In [1]: import numpy as np

In [2]: np.set_printoptions(suppress=True, linewidth=100)

In [3]: def rd(a):
   ...:     return np.round(a, 1) + 0
   ...: 

In [4]: Y = np.array([[-3, 3], [3, -2]])

In [5]: W0 = np.tile(Y, (2, 2))

In [6]: W0
Out[6]: 
array([[-3,  3, -3,  3],
       [ 3, -2,  3, -2],
       [-3,  3, -3,  3],
       [ 3, -2,  3, -2]])

In [7]: # row 2 repeats row 0

In [8]: U, sv, vt = np.linalg.svd(W0)

In [9]: evecs = vt[:(sv > 1e-8).sum()]

In [10]: rng = np.random.default_rng(41065)

In [11]: x0 = W0[2] + -2 * W0[1] + rng.integers(2) * np.eye(4)[3]

In [12]: x0
Out[12]: array([-9.,  7., -9.,  7.])

In [13]: rd(evecs.T @ evecs)
Out[13]: 
array([[0.5, 0. , 0.5, 0. ],
       [0. , 0.5, 0. , 0.5],
       [0.5, 0. , 0.5, 0. ],
       [0. , 0.5, 0. , 0.5]])

In [14]: rd(np.diag(evecs.T @ evecs))
Out[14]: array([0.5, 0.5, 0.5, 0.5])

In [15]: np.allclose(evecs.T @ evecs @ x0, x0)
Out[15]: True

In [16]: Y = W0 / np.sqrt((W0 ** 2).mean(axis=1, keepdims=True))

In [17]: rd(np.linalg.norm(Y, axis=1))
Out[17]: array([2., 2., 2., 2.])

In [18]: W0 - W0.mean(axis=1, keepdims=True)
Out[18]: 
array([[-3. ,  3. , -3. ,  3. ],
       [ 2.5, -2.5,  2.5, -2.5],
       [-3. ,  3. , -3. ,  3. ],
       [ 2.5, -2.5,  2.5, -2.5]])

In [19]: J = np.load("arr.npy")

In [20]: rd(J)
Out[20]: 
array([[-0.2, -0.9, -0.4],
       [ 0.4,  0.3, -0.9],
       [ 0.9, -0.3,  0.3]])

In [21]: # keeps lengths

In [22]: def softmax(z):
    ...:     e = np.exp(z - z.max(axis=-1, keepdims=True))
    ...:     return e / e.sum(axis=-1, keepdims=True)
    ...: 

In [23]: rd(softmax(10 * J[0]))
Out[23]: array([0.9, 0. , 0.1])

In [24]: rd(softmax(J[0] + -1))
Out[24]: array([0.4, 0.2, 0.4])

In [25]: scores = J @ J.T / np.sqrt(3)

In [26]: rd(softmax(scores + np.triu(np.full(scores.shape, -np.inf), 1)))
Out[26]: 
array([[1. , 0. , 0. ],
       [0.4, 0.6, 0. ],
       [0.3, 0.3, 0.5]])

In [27]: softmax(scores).round(6).argmax(axis=1)
Out[27]: array([0, 1, 2])

In [28]: rd(softmax(scores))
Out[28]: 
array([[0.5, 0.3, 0.3],
       [0.3, 0.5, 0.3],
       [0.3, 0.3, 0.5]])

In [29]: rd(softmax(scores)[0] @ J)
Out[29]: array([ 0.3, -0.4, -0.3])
